$ python -q
>>> import numpy as np
>>> import numpy.linalg as la
>>> np.set_printoptions(precision=3, suppress=True, linewidth=160)
>>> other = np.array([[-1, -4], [1, 4], [-5, 0]])
>>> F = np.kron(np.eye(3, dtype=int), other)
>>> F
array([[-1, -4,  0,  0,  0,  0],
       [ 1,  4,  0,  0,  0,  0],
       [-5,  0,  0,  0,  0,  0],
       [ 0,  0, -1, -4,  0,  0],
       [ 0,  0,  1,  4,  0,  0],
       [ 0,  0, -5,  0,  0,  0],
       [ 0,  0,  0,  0, -1, -4],
       [ 0,  0,  0,  0,  1,  4],
       [ 0,  0,  0,  0, -5,  0]])
>>> T = np.stack([F, 2 * F, F[::-1]])
>>> la.matrix_rank(T)
array([6, 6, 6])
>>> T.shape
(3, 9, 6)
>>> la.norm(T, axis=(1, 2))
array([13.304, 26.608, 13.304])
>>> la.matrix_rank(T.reshape(3, -1))
np.int64(2)
>>> (T @ F.T).shape
(3, 9, 9)
>>> W0 = np.diag(20 * np.array([2, 8, 1])) + np.array([[1, 1, 1], [0, 2, 2], [1, 1, 2]])
>>> W0
array([[ 41,   1,   1],
       [  0, 162,   2],
       [  1,   1,  22]])
>>> other = np.array([[-2, 0, 3],
...     [5, -1, -5],
...     [5, -1, 4],
...     [0, 5, 0],
...     [5, -4, 4],
...     [-3, 0, -5]])
>>> la.matrix_rank(np.vstack([F, other.T]))
np.int64(6)
>>> np.einsum("ik,kj->ij", F, other)
array([[-18,   4,  17],
       [ 18,  -4, -17],
       [ 10,   0, -15],
       [ -5, -19,  -4],
       [  5,  19,   4],
       [-25,   5, -20],
       [  7,   4,  16],
       [ -7,  -4, -16],
       [-25,  20, -20]])
>>> other.T @ F.T
array([[-18,  18,  10,  -5,   5, -25,   7,  -7, -25],
       [  4,  -4,   0, -19,  19,   5,   4,  -4,  20],
       [ 17, -17, -15,  -4,   4, -20,  16, -16, -20]])
>>> np.einsum("ij,ij->i", F, F)
array([17, 17, 25, 17, 17, 25, 17, 17, 25])
>>> np.einsum("ik,kj->ji", F, other)
array([[-18,  18,  10,  -5,   5, -25,   7,  -7, -25],
       [  4,  -4,   0, -19,  19,   5,   4,  -4,  20],
       [ 17, -17, -15,  -4,   4, -20,  16, -16, -20]])
>>> ev, evecs = la.eig(W0)
>>> ev
array([ 41.052,  21.934, 162.014])
>>> np.round(W0 @ evecs[:, 0] - ev[0] * evecs[:, 0], 3) + 0
array([0., 0., 0.])
>>> np.sort(la.eigvals(W0.T))
array([ 21.934,  41.052, 162.014])
>>> round(float(np.prod(ev)), 3)
145882.0
>>> np.sort(la.eigvals(la.inv(W0)))
array([0.006, 0.024, 0.046])
>>> basis = np.array([[5, -4, -7], [9, -6, -2]])
>>> J = np.repeat(basis, 11 // 2, axis=0)
>>> rng = np.random.default_rng(68357)
>>> J = J + 0.05 * rng.normal(size=J.shape)
>>> J
array([[ 4.965, -3.924, -7.007],
       [ 4.995, -4.025, -6.984],
       [ 5.062, -3.969, -7.   ],
       [ 4.952, -4.013, -6.999],
       [ 4.951, -4.02 , -7.054],
       [ 8.973, -6.015, -1.996],
       [ 8.918, -6.018, -1.975],
       [ 9.012, -5.98 , -1.869],
       [ 8.99 , -6.019, -1.989],
       [ 8.923, -5.945, -2.124]])
>>> Xc = (J - J.mean(axis=0)) / J.std(axis=0)
>>> np.argwhere(np.abs(Xc) > 2)
array([], shape=(0, 2), dtype=int64)
>>> c = la.lstsq(np.delete(Xc, 0, axis=1), Xc[:, 0])[0]
>>> c
array([-0.073,  0.927])
>>> vec = np.array([8, 9, 4])
>>> (J @ vec).argmax()
np.int64(7)
>>> vec = np.array([-2, 3, -3])
>>> y = J @ vec
>>> la.solve(J.T @ J, J.T @ y)
array([-2.,  3., -3.])
>>> try:
...     la.solve(J, y)
... except la.LinAlgError as e:
...     print("failed:", e)
... 
failed: Last 2 dimensions of the array must be square
>>> y
array([ -0.683,  -1.113,  -1.033,  -0.945,  -0.8  , -30.003, -29.964, -30.357, -30.068, -29.312])
>>> np.round(la.pinv(J) @ J, 3) + 0
array([[1., 0., 0.],
       [0., 1., 0.],
       [0., 0., 1.]])
>>> y = y + 0.3 * rng.normal(size=10)
>>> y
array([ -1.004,  -1.375,  -1.009,  -0.802,  -0.846, -29.781, -29.888, -30.561, -29.809, -29.747])
>>> c, *_ = la.lstsq(J, y)
>>> round(float(la.norm(y - J @ c)), 3)
0.631
>>> c.round()
array([-4.,  1., -3.])
>>> c
array([-3.525,  0.63 , -2.722])
>>> left, sigma, Vt = la.svd(J)
>>> np.argmax(sigma[:-1] / (sigma[1:] + 1e-6)) + 1
np.int64(2)
>>> sigma
array([30.742, 10.281,  0.114])
>>> other = left[:, :2] @ np.diag(sigma[:2]) @ Vt[:2]
>>> la.matrix_rank(other)
np.int64(2)
>>> round(la.norm(J - other) / la.norm(J), 3)
np.float64(0.004)
>>> np.round(np.abs(J - other).max(), 3)
np.float64(0.049)
>>> X = np.load("out17.npy")
>>> X
array([[-2.509, -1.554, -0.525, -0.126],
       [ 1.254, -1.774, -1.153,  1.717],
       [-0.753,  1.807, -2.006,  1.07 ],
       [-0.753,  0.415,  1.836,  2.212]])
>>> f, r1 = X[1], X[3]
>>> f @ f
np.float64(9.0)
>>> round(f @ r1, 3)
np.float64(0.0)
>>> p = (f @ r1) / (f @ f) * f
>>> r1 - p
array([-0.753,  0.415,  1.836,  2.212])
>>> np.round(la.norm(f + r1) ** 2 + la.norm(f - r1) ** 2, 3)
np.float64(36.0)
>>> np.round((r1 - p) @ f, 3)
np.float64(-0.0)
